>>> import numpy as np
>>> from numpy import linalg as LA
>>> np.set_printoptions(precision=1, suppress=True, linewidth=160)
>>> rng = np.random.default_rng(10)
>>> mat = np.eye(4, dtype=int)[rng.permutation(4)]
>>> mat
array([[0, 0, 1, 0],
       [0, 0, 0, 1],
       [0, 1, 0, 0],
       [1, 0, 0, 0]])
>>> C2 = mat.T @ mat
>>> np.diag(C2)
array([1, 1, 1, 1])
>>> np.trace(C2), (mat ** 2).sum()
(np.int64(4), np.int64(4))
>>> W1 = np.array([[1, -3, 2, 3], [2, -2, -3, 1], [2, -1, 2, 3], [2, -3, -3, 0]])
>>> b = np.array([-1, 2, 1, -2])
>>> act = np.maximum(mat @ W1 + b, 0)
>>> LA.matrix_rank(act)
np.int64(3)
>>> act
array([[1, 1, 3, 1],
       [1, 0, 0, 0],
       [1, 0, 0, 0],
       [0, 0, 3, 1]])
>>> basis = np.array([[-6, -5], [-4, -3], [2, -2], [-9, 5]])
>>> W1 @ basis
array([[-17,  15],
       [-19,   7],
       [-31,   4],
       [ -6,   5]])
>>> B = LA.invert(mat)
Traceback (most recent call last):
  File "<python-input-16>", line 1, in <module>
    B = LA.invert(mat)
        ^^^^^^^^^
AttributeError: module 'numpy.linalg' has no attribute 'invert'
>>> B = LA.inv(mat)
>>> mat @ B
array([[1., 0., 0., 0.],
       [0., 1., 0., 0.],
       [0., 0., 1., 0.],
       [0., 0., 0., 1.]])
>>> (np.abs(B) > 1e-9).astype(int)
array([[0, 0, 0, 1],
       [0, 0, 1, 0],
       [1, 0, 0, 0],
       [0, 1, 0, 0]])
>>> np.round(LA.cond(mat), 1)
np.float64(1.0)
>>> round(float(LA.det(mat) * LA.det(B)), 1)
1.0
>>> vec = np.array([1, 2, 0, 1])
>>> np.einsum("ij,j->i", mat, vec)
array([0, 1, 2, 1])
>>> mat @ np.eye(4)[0]
array([0., 0., 0., 1.])
>>> np.sign((mat @ vec).round(6))
array([0, 1, 1, 1])
>>> mat * vec
array([[0, 0, 0, 0],
       [0, 0, 0, 1],
       [0, 2, 0, 0],
       [1, 0, 0, 0]])
>>> mat @ np.ones(4)
array([1., 1., 1., 1.])
